% python3 -q
>>> import numpy as np
>>> np.set_printoptions(precision=1, suppress=True, linewidth=120)
>>> rd = lambda a: np.round(a, 1) + 0
>>> E = np.loadtxt("test5.csv", delimiter=",")
>>> E
array([[2., 3., 0., 1., 8., 2., 3., 7.],
       [0., 7., 4., 7., 9., 5., 8., 7.],
       [0., 0., 1., 8., 3., 5., 0., 0.],
       [0., 0., 0., 6., 7., 5., 9., 5.],
       [0., 0., 0., 0., 8., 4., 3., 0.],
       [0., 0., 0., 0., 0., 0., 4., 2.],
       [0., 0., 0., 0., 0., 0., 9., 5.],
       [0., 0., 0., 0., 0., 0., 0., 6.]])
>>> # rows and columns are dependent
>>> A2 = E / np.sqrt((E ** 2).mean(axis=1, keepdims=True))
>>> np.linalg.matrix_rank(A2) == np.linalg.matrix_rank(E)
np.True_
>>> np.linalg.matrix_rank(E - E.mean(axis=1, keepdims=True))
np.int64(7)
>>> rd(np.linalg.norm(A2, axis=1))
array([2.8, 2.8, 2.8, 2.8, 2.8, 2.8, 2.8, 2.8])
>>> np.linalg.cond(E) > 100
np.True_
>>> np.argsort(-np.linalg.norm(E, axis=0).round(6), kind="stable")[:3]
array([4, 6, 7])
>>> rd(np.linalg.norm(E, 2) / np.linalg.norm(E))
np.float64(0.9)
>>> A2 = np.array([[-0.6, -1.6, 0.7],
...     [-0.1, 1.6, -1.1],
...     [0.1, -0.2, 2.0],
...     [1.2, 0.0, -0.7],
...     [2.3, -2.5, 1.6],
...     [-0.4, 1.4, -0.5],
...     [-1.4, 0.5, 1.2],
...     [-0.6, 0.1, -0.3],
...     [1.6, -0.4, 1.9],
...     [-0.5, 1.0, 0.9],
...     [0.1, -0.8, -0.1]])
>>> C = np.array([[-0.1, 1.0, -1.1, -0.2, -1.3, -0.2],
...     [0.4, -0.8, -2.1, -1.6, 1.7, 0.9],
...     [-1.4, 0.7, -0.8, 0.3, 0.5, 0.8]])
>>> K = A2 @ C
>>> rd(K)
array([[-1.6,  1.2,  3.5,  2.9, -1.6, -0.8],
       [ 2.2, -2.2, -2.4, -2.9,  2.3,  0.6],
       [-2.9,  1.7, -1.3,  0.9,  0.5,  1.4],
       [ 0.9,  0.7, -0.8, -0.4, -1.9, -0.8],
       [-3.5,  5.4,  1.4,  4. , -6.4, -1.4],
       [ 1.3, -1.9, -2.1, -2.3,  2.6,  0.9],
       [-1.3, -1. , -0.5, -0.2,  3.3,  1.7],
       [ 0.5, -0.9,  0.7, -0.1,  0.8,  0. ],
       [-3. ,  3.2, -2.4,  0.9, -1.8,  0.8],
       [-0.8, -0.7, -2.3, -1.2,  2.8,  1.7],
       [-0.2,  0.7,  1.6,  1.2, -1.5, -0.8]])
>>> A2 = np.array([[1, 3], [0, 3], [-2, 3], [-2, -3], [-2, -3], [3, 2]])
>>> np.vstack([K, A2.T]).shape
(13, 6)
>>> rd(np.einsum("ij,ij->i", K, K))
array([ 27.2,  28.9,  15.8,   6.3, 103.2,  22.8,  16.5,   2.2,  30.2,  18.6,   7.8])
